$ ipython --no-banner

In [1]: import numpy as np

In [2]: import numpy.linalg as la

In [3]: np.set_printoptions(precision=3, suppress=True, linewidth=160, legacy="1.25")

In [4]: def rnd(a):
   ...:     return np.round(a, 3) + 0
   ...: 

In [5]: M = np.loadtxt("m.csv", delimiter=",")

In [6]: M
Out[6]: 
array([[0., 0., 0., 0.],
       [0., 0., 1., 0.],
       [0., 1., 0., 0.],
       [0., 0., 0., 0.]])

In [7]: rnd(np.trace(la.pinv(M) @ M))
Out[7]: 2.0

In [8]: np.allclose(M[:-1].T @ la.lstsq(M[:-1].T, M[-1])[0], M[-1])
Out[8]: True

In [9]: la.lstsq(M[:-1].T, M[-1])[2]
Out[9]: 2

In [10]: rank = la.matrix_rank(M)

In [11]: rank
Out[11]: 2

In [12]: N = la.svd(M)[2][rank:].T

In [13]: np.allclose(M @ N, 0)
Out[13]: True

In [14]: [int(la.matrix_rank(M[:i])) for i in range(1, len(M) + 1)]
Out[14]: [0, 1, 2, 2]

In [15]: M @ N
Out[15]: 
array([[0., 0.],
       [0., 0.],
       [0., 0.],
       [0., 0.]])

In [16]: mat = np.load("layer7.npy")

In [17]: mat
Out[17]: 
array([[-1.,  0., -2.,  0., -2.],
       [ 0., -1.,  0., -2.,  0.],
       [-2.,  0., -1.,  0., -2.],
       [ 0., -2.,  0., -1.,  0.],
       [-2.,  0., -2.,  0., -1.]])

In [18]: Y = mat / la.norm(mat, axis=1, keepdims=True)

In [19]: cov = Y @ Y.T

In [20]: np.degrees(np.arccos(np.clip(cov[4, 1], -1, 1)))
Out[20]: 90.0

In [21]: rnd(cov)
Out[21]: 
array([[1.   , 0.   , 0.889, 0.   , 0.889],
       [0.   , 1.   , 0.   , 0.8  , 0.   ],
       [0.889, 0.   , 1.   , 0.   , 0.889],
       [0.   , 0.8  , 0.   , 1.   , 0.   ],
       [0.889, 0.   , 0.889, 0.   , 1.   ]])

In [22]: w, evecs = la.eigh(mat)

In [23]: rnd(evecs.T @ mat @ evecs)
Out[23]: 
array([[-5.,  0.,  0.,  0.,  0.],
       [ 0., -3.,  0.,  0.,  0.],
       [ 0.,  0.,  1.,  0.,  0.],
       [ 0.,  0.,  0.,  1.,  0.],
       [ 0.,  0.,  0.,  0.,  1.]])

In [24]: (w > 1e-8).sum(), (w < -1e-8).sum()
Out[24]: (3, 2)

In [25]: rnd(w)
Out[25]: array([-5., -3.,  1.,  1.,  1.])

In [26]: rnd(evecs @ np.diag(w) @ evecs.T)
Out[26]: 
array([[-1.,  0., -2.,  0., -2.],
       [ 0., -1.,  0., -2.,  0.],
       [-2.,  0., -1.,  0., -2.],
       [ 0., -2.,  0., -1.,  0.],
       [-2.,  0., -2.,  0., -1.]])

In [27]: rnd(la.norm(mat) ** 2 / la.norm(mat, 2) ** 2)
Out[27]: 1.48

In [28]: rnd(la.norm(mat, axis=1))
Out[28]: array([3.   , 2.236, 3.   , 2.236, 3.   ])

In [29]: rnd(la.norm(mat, 1)), rnd(la.norm(mat, np.inf))
Out[29]: (5.0, 5.0)

In [30]: rnd(la.norm(mat, 2))
Out[30]: 5.0

In [31]: rnd(la.norm(mat, axis=0))
Out[31]: array([3.   , 2.236, 3.   , 2.236, 3.   ])

In [32]: data = np.load("arr.npy")

In [33]: data
Out[33]: 
array([[ 0.,  0., -3., -1., -2.],
       [ 0.,  0.,  0.,  0.,  0.],
       [-3.,  0.,  0.,  0.,  0.],
       [-1.,  0.,  0.,  0.,  0.],
       [-2.,  0.,  0.,  0.,  0.]])

In [34]: # 2 groups of indices that never mix

In [35]: cov = data.T @ data

In [36]: (data @ data.T).shape
Out[36]: (5, 5)

In [37]: la.matrix_rank(cov)
Out[37]: 2

In [38]: np.allclose(cov, cov.T)
Out[38]: True

In [39]: np.count_nonzero(data)
Out[39]: 6

In [40]: data[5]
Traceback (most recent call last):
  Cell In[40], line 1
    data[5]
IndexError: index 5 is out of bounds for axis 0 with size 5


In [41]: data.sum(axis=0)
Out[41]: array([-6.,  0., -3., -1., -2.])

In [42]: data.sum(axis=1)
Out[42]: array([-6.,  0., -3., -1., -2.])

In [43]: rnd(la.svd(data, compute_uv=False))
Out[43]: array([3.742, 3.742, 0.   , 0.   , 0.   ])

In [44]: la.matrix_rank(data)
Out[44]: 2

In [45]: data - data[0]
Out[45]: 
array([[ 0.,  0.,  0.,  0.,  0.],
       [ 0.,  0.,  3.,  1.,  2.],
       [-3.,  0.,  3.,  1.,  2.],
       [-1.,  0.,  3.,  1.,  2.],
       [-2.,  0.,  3.,  1.,  2.]])

In [46]: data.mean(axis=0)
Out[46]: array([-1.2,  0. , -0.6, -0.2, -0.4])

In [47]: U, sig, Vh = la.svd(data)

In [48]: evecs = Vh[:(sig > 1e-8).sum()]

In [49]: rng = np.random.default_rng(29)

In [50]: vec = data[0] + -1 * data[1] + rng.integers(2) * np.eye(5)[3]

In [51]: vec
Out[51]: array([ 0.,  0., -3.,  0., -2.])

In [52]: rnd(evecs.T @ evecs)
Out[52]: 
array([[1.   , 0.   , 0.   , 0.   , 0.   ],
       [0.   , 0.   , 0.   , 0.   , 0.   ],
       [0.   , 0.   , 0.643, 0.214, 0.429],
       [0.   , 0.   , 0.214, 0.071, 0.143],
       [0.   , 0.   , 0.429, 0.143, 0.286]])

In [53]: np.allclose(evecs.T @ evecs @ vec, vec)
Out[53]: False
